In [1]: import numpy as np

In [2]: np.set_printoptions(precision=2, suppress=True, linewidth=100, legacy="1.25")

In [3]: def tidy(a):
   ...:     return np.round(a, 2) + 0
   ...: 

In [4]: A = np.load("case2.npy")

In [5]: print(A)
[[ -7.44   5.5    4.6    1.26   2.9   -2.18   3.28  11.91  10.34   4.38]
 [  6.03  -7.28   2.57  -8.18  -2.24 -11.1   -3.3    1.34   1.18   9.74]
 [  0.59   7.79   5.97  -3.63   6.13   7.36  -0.91 -11.92  -6.68  -3.31]
 [  6.72  -1.71   7.56  -3.19   5.67   8.44   1.91   0.21   9.36   9.49]
 [  7.42   1.81  11.77  -9.39   0.37   0.44   4.82   4.13  -8.48  -1.56]
 [  8.57  -8.59   6.97  -3.9    7.08   7.23  -1.68  -3.5    3.73  -7.58]
 [ 10.07   4.86   2.33   6.25   7.46   4.26   4.07   7.64   4.74  -7.7 ]
 [  1.28   1.48  -1.49   8.4    6.49  -1.42  -7.96   4.25  10.48  -9.38]
 [  3.43  -1.3   -2.52   0.69   6.87  11.4   -7.11  -8.08   4.8    7.97]
 [-10.57   3.8    1.7   -2.88  -3.28   7.41  -9.58  -1.94   7.09  -7.17]]

In [6]: print(tidy(np.trace(A)))
1.61

In [7]: print(np.allclose(A, A.T))
False

In [8]: np.linalg.determinant(A)
---------------------------------------------------------------------------
AttributeError                            Traceback (most recent call last)
Cell In[8], line 1
----> 1 np.linalg.determinant(A)

AttributeError: module 'numpy.linalg' has no attribute 'determinant'

In [9]: E = np.load("mat.npy")

In [10]: print(tidy(E))
[[0.22 0.11 0.11 0.11 0.11 0.   0.   0.11 0.11 0.11 0.  ]
 [0.   0.33 0.   0.17 0.   0.   0.17 0.17 0.   0.17 0.  ]
 [0.   0.   0.67 0.   0.   0.   0.   0.33 0.   0.   0.  ]
 [0.25 0.   0.   0.25 0.   0.   0.25 0.   0.25 0.   0.  ]
 [0.25 0.   0.25 0.   0.25 0.   0.   0.   0.   0.   0.25]
 [0.   0.   0.   0.   0.25 0.25 0.25 0.25 0.   0.   0.  ]
 [0.25 0.25 0.   0.   0.   0.   0.25 0.   0.25 0.   0.  ]
 [0.25 0.   0.   0.   0.25 0.   0.   0.5  0.   0.   0.  ]
 [0.17 0.   0.   0.17 0.   0.   0.17 0.17 0.17 0.17 0.  ]
 [0.2  0.2  0.   0.   0.   0.2  0.2  0.   0.   0.2  0.  ]
 [0.   0.   0.   0.   0.   0.   0.   0.   0.33 0.   0.67]]

In [11]: print(tidy(E.sum(axis=1)))
[1. 1. 1. 1. 1. 1. 1. 1. 1. 1. 1.]

In [12]: print(E @ np.ones(11))
[1. 1. 1. 1. 1. 1. 1. 1. 1. 1. 1.]

In [13]: pr = np.eye(11)[2]

In [14]: for _ in range(7):
    ...:     pr = pr @ E
    ...:     print(pr.round(2))
    ...: 
[0.   0.   0.67 0.   0.   0.   0.   0.33 0.   0.   0.  ]
[0.08 0.   0.44 0.   0.08 0.   0.   0.39 0.   0.   0.  ]
[0.14 0.01 0.33 0.01 0.13 0.   0.   0.35 0.01 0.01 0.02]
[0.16 0.02 0.26 0.02 0.13 0.   0.01 0.3  0.03 0.02 0.05]
[0.16 0.03 0.23 0.03 0.13 0.   0.02 0.27 0.04 0.03 0.06]
[0.16 0.04 0.2  0.04 0.12 0.01 0.03 0.24 0.06 0.04 0.07]
[0.16 0.05 0.18 0.04 0.11 0.01 0.04 0.22 0.07 0.04 0.08]

In [15]: U, sig, Vt = np.linalg.svd(E, full_matrices=False)

In [16]: print(tidy(U.T @ U))
[[1. 0. 0. 0. 0. 0. 0. 0. 0. 0. 0.]
 [0. 1. 0. 0. 0. 0. 0. 0. 0. 0. 0.]
 [0. 0. 1. 0. 0. 0. 0. 0. 0. 0. 0.]
 [0. 0. 0. 1. 0. 0. 0. 0. 0. 0. 0.]
 [0. 0. 0. 0. 1. 0. 0. 0. 0. 0. 0.]
 [0. 0. 0. 0. 0. 1. 0. 0. 0. 0. 0.]
 [0. 0. 0. 0. 0. 0. 1. 0. 0. 0. 0.]
 [0. 0. 0. 0. 0. 0. 0. 1. 0. 0. 0.]
 [0. 0. 0. 0. 0. 0. 0. 0. 1. 0. 0.]
 [0. 0. 0. 0. 0. 0. 0. 0. 0. 1. 0.]
 [0. 0. 0. 0. 0. 0. 0. 0. 0. 0. 1.]]

In [17]: print(tidy(Vt @ Vt.T))
[[1. 0. 0. 0. 0. 0. 0. 0. 0. 0. 0.]
 [0. 1. 0. 0. 0. 0. 0. 0. 0. 0. 0.]
 [0. 0. 1. 0. 0. 0. 0. 0. 0. 0. 0.]
 [0. 0. 0. 1. 0. 0. 0. 0. 0. 0. 0.]
 [0. 0. 0. 0. 1. 0. 0. 0. 0. 0. 0.]
 [0. 0. 0. 0. 0. 1. 0. 0. 0. 0. 0.]
 [0. 0. 0. 0. 0. 0. 1. 0. 0. 0. 0.]
 [0. 0. 0. 0. 0. 0. 0. 1. 0. 0. 0.]
 [0. 0. 0. 0. 0. 0. 0. 0. 1. 0. 0.]
 [0. 0. 0. 0. 0. 0. 0. 0. 0. 1. 0.]
 [0. 0. 0. 0. 0. 0. 0. 0. 0. 0. 1.]]

In [18]: print(np.abs(U[:, 0]).round(6).argmax())
7

In [19]: print(U.shape, sig.shape, Vt.shape)
(11, 11) (11,) (11, 11)

In [20]: print(tidy(np.sqrt((sig ** 2).sum())), tidy(np.linalg.norm(E)))
1.79 1.79

In [21]: print(tidy(sig))
[1.06 0.8  0.76 0.54 0.43 0.39 0.35 0.25 0.2  0.1  0.07]

In [22]: print(tidy(np.cumsum(sig ** 2) / np.sum(sig ** 2)))
[0.35 0.55 0.73 0.82 0.88 0.93 0.96 0.98 1.   1.   1.  ]

In [23]: rng = np.random.default_rng(1163)

In [24]: lab = rng.permutation(11)

In [25]: print(lab)
[ 3  4  0  7  9  2  1  6  5 10  8]

In [26]: out = E[lab][:, lab]

In [27]: print(tidy(np.diag(out)))
[0.25 0.25 0.22 0.5  0.2  0.67 0.33 0.25 0.25 0.67 0.17]

In [28]: Q, V = np.linalg.qr(E[:, :2])[0], np.linalg.qr(E[:, 2:])[0]

In [29]: sig = np.linalg.svd(Q.T @ V, compute_uv=False)

In [30]: print(tidy(np.linalg.norm(Q @ Q.T - V @ V.T, 2)))
1.0

In [31]: gram = E.T @ E

In [32]: print(np.allclose(gram, gram.T))
True

In [33]: print(tidy(np.linalg.eigvalsh(gram)[::-1]))
[1.13 0.64 0.58 0.29 0.18 0.15 0.12 0.06 0.04 0.01 0.  ]

In [34]: print(tidy(gram))
[[0.37 0.13 0.09 0.11 0.15 0.04 0.19 0.18 0.18 0.09 0.06]
 [0.13 0.23 0.01 0.07 0.01 0.04 0.16 0.07 0.07 0.11 0.  ]
 [0.09 0.01 0.52 0.01 0.07 0.   0.   0.23 0.01 0.01 0.06]
 [0.11 0.07 0.01 0.13 0.01 0.   0.12 0.07 0.1  0.07 0.  ]
 [0.15 0.01 0.07 0.01 0.2  0.06 0.06 0.2  0.01 0.01 0.06]
 [0.04 0.04 0.   0.   0.06 0.1  0.1  0.06 0.   0.04 0.  ]
 [0.19 0.16 0.   0.12 0.06 0.1  0.28 0.12 0.15 0.1  0.  ]
 [0.18 0.07 0.23 0.07 0.2  0.06 0.12 0.49 0.04 0.07 0.  ]
 [0.18 0.07 0.01 0.1  0.01 0.   0.15 0.04 0.28 0.04 0.22]
 [0.09 0.11 0.01 0.07 0.01 0.04 0.1  0.07 0.04 0.11 0.  ]
 [0.06 0.   0.06 0.   0.06 0.   0.   0.   0.22 0.   0.51]]

In [35]: print(np.linalg.matrix_rank(gram))
11

In [36]: print(tidy(np.diag(gram)))
[0.37 0.23 0.52 0.13 0.2  0.1  0.28 0.49 0.28 0.11 0.51]
